$ python3 -q
>>> import numpy as np
>>> from numpy import linalg as LA
>>> np.set_printoptions(suppress=True, linewidth=140)
>>> tidy = lambda a: np.round(a, 3) + 0
>>> mat = np.loadtxt("run4.csv", delimiter=",")
>>> mat
array([[0., 0., 2., 0., 1., 2., 1.],
       [0., 0., 0., 2., 2., 0., 1.],
       [0., 0., 0., 0., 0., 0., 1.],
       [0., 0., 0., 0., 0., 2., 2.],
       [0., 0., 0., 0., 0., 2., 2.],
       [0., 0., 0., 0., 0., 0., 1.],
       [0., 0., 0., 0., 0., 0., 0.]])
>>> # rows and columns are dependent
>>> np.abs(np.diag(LA.qr(mat)[1])) > 1e-9
array([False, False, False, False, False, False, False])
>>> tidy(mat @ LA.pinv(mat) @ mat)
array([[0., 0., 2., 0., 1., 2., 1.],
       [0., 0., 0., 2., 2., 0., 1.],
       [0., 0., 0., 0., 0., 0., 1.],
       [0., 0., 0., 0., 0., 2., 2.],
       [0., 0., 0., 0., 0., 2., 2.],
       [0., 0., 0., 0., 0., 0., 1.],
       [0., 0., 0., 0., 0., 0., 0.]])
>>> np.allclose(mat[:-1].T @ LA.lstsq(mat[:-1].T, mat[-1])[0], mat[-1])
True
>>> LA.lstsq(mat[:-1].T, mat[-1])[2]
np.int32(4)
>>> try:
...     LA.inv(mat)
... except LA.LinAlgError as e:
...     print("failed:", e)
... 
failed: Singular matrix
>>> tidy(np.trace(LA.pinv(mat) @ mat))
np.float64(4.0)
>>> LA.matrix_rank(mat - mat[0, 0] * np.eye(7))
np.int64(4)
>>> tidy(np.sort(LA.eigvals(mat)))
array([0., 0., 0., 0., 0., 0., 0.])
>>> try:
...     LA.inv(mat)
... except LA.LinAlgError as e:
...     print(e)
... 
Singular matrix
>>> np.prod(np.diag(mat)), tidy(LA.det(mat))
(np.float64(0.0), np.float64(0.0))
>>> mat @ mat
array([[0., 0., 0., 0., 0., 2., 6.],
       [0., 0., 0., 0., 0., 8., 8.],
       [0., 0., 0., 0., 0., 0., 0.],
       [0., 0., 0., 0., 0., 0., 2.],
       [0., 0., 0., 0., 0., 0., 2.],
       [0., 0., 0., 0., 0., 0., 0.],
       [0., 0., 0., 0., 0., 0., 0.]])
